$ python -q
>>> import numpy as np
>>> import numpy.linalg as la
>>> np.set_printoptions(suppress=True, linewidth=160)
>>> tidy = lambda a: np.round(a, 2) + 0
>>> mat = np.load("run13.npy")
>>> mat
array([[-6,  0, -9,  6,  0,  9],
       [-3, -6,  3,  3,  6, -3],
       [ 6,  0, -9, -6,  0,  9],
       [-4,  0, -6,  0,  0,  0],
       [-2, -4,  2,  0,  0,  0],
       [ 4,  0, -6,  0,  0,  0]])
>>> th = np.radians(36)
>>> r_ = np.eye(6)
>>> r_[2, 2] = r_[1, 1] = np.cos(th)
>>> r_[2, 1], r_[1, 2] = -np.sin(th), np.sin(th)
>>> tidy(r_)
array([[ 1.  ,  0.  ,  0.  ,  0.  ,  0.  ,  0.  ],
       [ 0.  ,  0.81,  0.59,  0.  ,  0.  ,  0.  ],
       [ 0.  , -0.59,  0.81,  0.  ,  0.  ,  0.  ],
       [ 0.  ,  0.  ,  0.  ,  1.  ,  0.  ,  0.  ],
       [ 0.  ,  0.  ,  0.  ,  0.  ,  1.  ,  0.  ],
       [ 0.  ,  0.  ,  0.  ,  0.  ,  0.  ,  1.  ]])
>>> M2 = mat @ r_.T
>>> np.allclose(mat @ mat.T, M2 @ M2.T)
True
>>> tidy(M2)
array([[-6.  , -5.29, -7.28,  6.  ,  0.  ,  9.  ],
       [-3.  , -3.09,  5.95,  3.  ,  6.  , -3.  ],
       [ 6.  , -5.29, -7.28, -6.  ,  0.  ,  9.  ],
       [-4.  , -3.53, -4.85,  0.  ,  0.  ,  0.  ],
       [-2.  , -2.06,  3.97,  0.  ,  0.  ,  0.  ],
       [ 4.  , -3.53, -4.85,  0.  ,  0.  ,  0.  ]])
>>> x = np.array([3, -8, -6, 7, -8, 8])
>>> rhs = mat @ x
>>> rhs
array([150, -30, 102,  24,  14,  48])
>>> tidy(la.solve(mat, 3 * rhs))
array([  9., -24., -18.,  21., -24.,  24.])
>>> print(tidy(la.solve(mat, mat[:, 0])))
[1. 0. 0. 0. 0. 0.]
>>> tidy(la.solve(mat.T, mat[5]))
array([0., 0., 0., 0., 0., 1.])
>>> x = np.array([5, 5, 1, 1, 1, 3])
>>> (mat @ x).argmax()
np.int64(2)
>>> np.einsum("ij,j->i", mat, x)
array([ -6, -42,  42, -26, -28,  14])
>>> mat @ np.ones(6)
array([  0.,   0.,   0., -10.,  -4.,  -2.])
>>> la.norm(mat @ x) <= la.norm(mat, 2) * la.norm(x) + 1e-9
np.True_
>>> K = np.array([[0, 0, 0], [0, 0, 2], [2, 0, 2]])
>>> K
array([[0, 0, 0],
       [0, 0, 2],
       [2, 0, 2]])
>>> tidy(la.norm(K, 2) / la.norm(K))
np.float64(0.93)
>>> [round(float(x), 2) for x in la.svd(K, compute_uv=False)[:3]]
[3.24, 1.24, 0.0]
>>> tidy(np.trace(la.pinv(K) @ K))
np.float64(2.0)
>>> np.allclose(K[:-1].T @ la.lstsq(K[:-1].T, K[-1])[0], K[-1])
False
>>> print(np.abs(np.diag(la.qr(K)[1])) > 1e-9)
[ True False False]
>>> la.lstsq(K[:-1].T, K[-1])[2]
np.int32(1)
>>> rng = np.random.default_rng(5373)
>>> M2 = K + rng.integers(-2, 3, (3, 2)) @ rng.integers(-2, 3, (2, 3))
>>> M2
array([[-1,  3, -2],
       [ 0, -4,  2],
       [ 4,  2,  6]])
>>> la.matrix_rank(M2 - K, tol=1e-8)
np.int64(2)
